$ python -q
>>> import numpy as np
>>> from numpy import linalg as LA
>>> np.set_printoptions(precision=2, suppress=True, linewidth=120, floatmode="fixed")
>>> rng = np.random.default_rng(70)
>>> lab = rng.integers(0, 2, 5)
>>> M = np.triu((lab[:, None] == lab) & (rng.random((5, 5)) < 0.8), 1).astype(int)
>>> M += M.T
>>> M
array([[0, 0, 0, 1, 0],
       [0, 0, 1, 0, 1],
       [0, 1, 0, 0, 1],
       [1, 0, 0, 0, 0],
       [0, 1, 1, 0, 0]])
>>> O, r_ = LA.qr(M)
>>> np.abs(np.diag(r_))
array([1.00, 1.41, 1.22, 1.00, 1.15])
>>> round(float(np.trace(O @ O.T)), 2)
5.0
>>> O
array([[ 0.00,  0.00,  0.00, -1.00,  0.00],
       [-0.00,  0.00,  0.82,  0.00, -0.58],
       [-0.00, -0.71, -0.41,  0.00, -0.58],
       [-1.00, -0.00,  0.00,  0.00,  0.00],
       [-0.00, -0.71,  0.41, -0.00,  0.58]])
>>> np.round(O @ r_, 2) + 0
array([[0.00, 0.00, 0.00, 1.00, 0.00],
       [0.00, 0.00, 1.00, 0.00, 1.00],
       [0.00, 1.00, 0.00, 0.00, 1.00],
       [1.00, 0.00, 0.00, 0.00, 0.00],
       [0.00, 1.00, 1.00, 0.00, 0.00]])
>>> M @ M
array([[1, 0, 0, 0, 0],
       [0, 2, 1, 0, 1],
       [0, 1, 2, 0, 1],
       [0, 0, 0, 1, 0],
       [0, 1, 1, 0, 2]])
>>> (LA.matrix_power((M != 0) + (M.T != 0) + np.eye(5), 5) > 0).astype(int)
array([[1, 0, 0, 1, 0],
       [0, 1, 1, 0, 1],
       [0, 1, 1, 0, 1],
       [1, 0, 0, 1, 0],
       [0, 1, 1, 0, 1]])
>>> (M != 0).astype(int)
array([[0, 0, 0, 1, 0],
       [0, 0, 1, 0, 1],
       [0, 1, 0, 0, 1],
       [1, 0, 0, 0, 0],
       [0, 1, 1, 0, 0]])
>>> round(float(LA.det(M)), 2)
-2.0
>>> np.flatnonzero(LA.matrix_power((M != 0) + (M.T != 0) + np.eye(5), 5)[3])
array([0, 3])
>>> F = np.array([[3, 7, 5], [2, 3, 0], [8, 9, 6]])
>>> F
array([[3, 7, 5],
       [2, 3, 0],
       [8, 9, 6]])
>>> out = LA.inv(F)
>>> round(LA.det(F) * LA.det(out), 2)
np.float64(1.0)
>>> np.round(LA.slogdet(F)[0], 2)
np.float64(-1.0)
>>> out = F / np.sqrt((F ** 2).mean(axis=1, keepdims=True))
>>> LA.matrix_rank(F - F.mean(axis=1, keepdims=True))
np.int64(2)
>>> LA.norm(out, axis=1)
array([1.73, 1.73, 1.73])
>>> F - F.mean(axis=1, keepdims=True)
array([[-2.00,  2.00,  0.00],
       [ 0.33,  1.33, -1.67],
       [ 0.33,  1.33, -1.67]])
